% ipython --no-banner

In [1]: import numpy as np

In [2]: from numpy import linalg as LA

In [3]: np.set_printoptions(precision=2, suppress=True, linewidth=160)

In [4]: tidy = lambda a: np.round(a, 2) + 0

In [5]: A = np.loadtxt("arr.csv", delimiter=",")

In [6]: A
Out[6]: 
array([[4., 1., 1., 1.],
       [1., 4., 1., 1.],
       [1., 1., 4., 1.],
       [1., 1., 1., 4.]])

In [7]: evals, vecs = LA.eigvalsh(A)
Traceback (most recent call last):
  Cell In[7], line 1
    evals, vecs = LA.eigvalsh(A)
ValueError: too many values to unpack (expected 2)


In [8]: evals, vecs = LA.eigh(A)

In [9]: print(tidy(evals.sum()), np.trace(A))
16.0 16.0

In [10]: tidy(LA.svd(A, compute_uv=False))
Out[10]: array([7., 3., 3., 3.])

In [11]: tidy(vecs.T @ vecs)
Out[11]: 
array([[1., 0., 0., 0.],
       [0., 1., 0., 0.],
       [0., 0., 1., 0.],
       [0., 0., 0., 1.]])

In [12]: tidy(LA.eigvalsh(A + -2 * np.eye(4)))
Out[12]: array([1., 1., 1., 5.])

In [13]: (evals > 1e-8).sum(), (evals < -1e-8).sum()
Out[13]: (np.int64(4), np.int64(0))

In [14]: sv = 10 * 0.2 ** np.arange(3)

In [15]: rng = np.random.default_rng(6269)

In [16]: M = rng.normal(size=(21, 3)) * rng.permutation(sv)

In [17]: tidy(M)
Out[17]: 
array([[  4.59,   0.06,  -3.56],
       [  4.17,  -0.74,  -3.57],
       [ -3.69,  -0.26,  -0.56],
       [-13.55,   0.21,  -2.84],
       [ -6.67,   0.49,   0.04],
       [ 12.12,  -0.86,  -2.07],
       [  8.45,  -0.1 ,   0.63],
       [  0.34,   0.49,   4.02],
       [ 16.46,  -0.12,  -2.52],
       [ 12.42,  -0.47,   0.73],
       [  3.47,  -0.17,   0.86],
       [-13.21,  -0.2 ,  -0.47],
       [-17.46,   0.17,   4.02],
       [ -5.39,  -0.41,  -2.45],
       [ -1.58,   0.5 ,  -5.12],
       [ -0.53,  -0.33,   3.  ],
       [  5.77,  -0.14,  -1.05],
       [ -2.49,   0.17,  -0.08],
       [ -7.29,  -1.02,   1.2 ],
       [  7.69,   0.53,  -5.79],
       [-11.18,   0.06,  -0.87]])

In [18]: d = LA.norm(M[:, None] - M[None], axis=-1)

In [19]: print(np.unravel_index(d.round(6).argmax(), d.shape))
(np.int64(8), np.int64(12))

In [20]: d.shape
Out[20]: (21, 21)

In [21]: (d + 1e9 * np.eye(21)).round(6).argmin(axis=1)
Out[21]: array([ 1,  0, 17, 11, 18,  9, 16, 15,  5,  5, 16, 20, 11,  2, 13,  7,  0,  2,  4,  0, 11])

In [22]: d[4].round(6).argsort(kind="stable")[:4]
Out[22]: array([ 4, 18, 13,  2])

In [23]: print(LA.matrix_rank(d ** 2))
5

In [24]: np.flatnonzero(d[4] < d.mean() / 2)
Out[24]: array([ 2,  4, 13, 17, 18, 20])

In [25]: B = np.c_[M[:, :1] @ np.array([[3]]), np.array([0, 1, 2, 0, 2, 0, 3, 2, 1, 2, 0, 3, 0, 2, 3, 1, 2, 2, 2, 3, 1])]

In [26]: tidy(B)
Out[26]: 
array([[ 13.78,   0.  ],
       [ 12.5 ,   1.  ],
       [-11.07,   2.  ],
       [-40.65,   0.  ],
       [-20.02,   2.  ],
       [ 36.36,   0.  ],
       [ 25.35,   3.  ],
       [  1.01,   2.  ],
       [ 49.37,   1.  ],
       [ 37.25,   2.  ],
       [ 10.42,   0.  ],
       [-39.62,   3.  ],
       [-52.37,   0.  ],
       [-16.18,   2.  ],
       [ -4.73,   3.  ],
       [ -1.59,   1.  ],
       [ 17.31,   2.  ],
       [ -7.46,   2.  ],
       [-21.86,   2.  ],
       [ 23.06,   3.  ],
       [-33.55,   1.  ]])

In [27]: tidy(LA.norm(B - M @ LA.lstsq(M, B)[0], axis=0))
Out[27]: array([0., 8.])

In [28]: LA.matrix_rank(B)
Out[28]: np.int64(2)

In [29]: tidy(LA.lstsq(M, B[:, 0])[0])
Out[29]: array([3., 0., 0.])

In [30]: vec = np.array([3, -3])

In [31]: y = B @ vec

In [32]: tidy(LA.pinv(B) @ B)
Out[32]: 
array([[1., 0.],
       [0., 1.]])

In [33]: tidy(LA.lstsq(B, y)[0])
Out[33]: array([ 3., -3.])

In [34]: y = y + 0.02 * rng.normal(size=21)

In [35]: print(tidy(y))
[  41.37   34.47  -39.18 -121.94  -66.03  109.05   67.04   -2.98  145.14  105.72   31.24 -127.85 -157.1   -54.56  -23.2    -7.76   45.93  -28.39  -71.58
   60.16 -103.66]

In [36]: b, *_ = LA.lstsq(B, y)

In [37]: tidy(b)
Out[37]: array([ 3., -3.])

In [38]: [round(float(LA.norm(LA.solve(B.T @ B + lam * np.eye(2), B.T @ y))), 2) for lam in (0, 1, 10, 100)]
Out[38]: [4.24, 4.21, 3.99, 3.24]

In [39]: tidy(LA.norm(y - B @ b))
Out[39]: np.float64(0.07)

In [40]: vec = np.array([9, 7, -4])

In [41]: y = M @ vec

In [42]: tidy(LA.pinv(M) @ M)
Out[42]: 
array([[1., 0., 0.],
       [0., 1., 0.],
       [0., 0., 1.]])

In [43]: y = y + 0.05 * rng.normal(size=21)

In [44]: print(tidy(y))
[  56.02   46.59  -32.84 -109.09  -56.78  111.31   72.88   -9.67  157.36  105.57   26.52 -118.32 -172.    -41.67    9.74  -19.02   55.18  -20.82  -77.49
   96.03  -96.79]

In [45]: b, *_ = LA.lstsq(M, y)

In [46]: print(b.round())
[ 9.  7. -4.]

In [47]: tidy(LA.norm(y - M @ b))
Out[47]: np.float64(0.21)
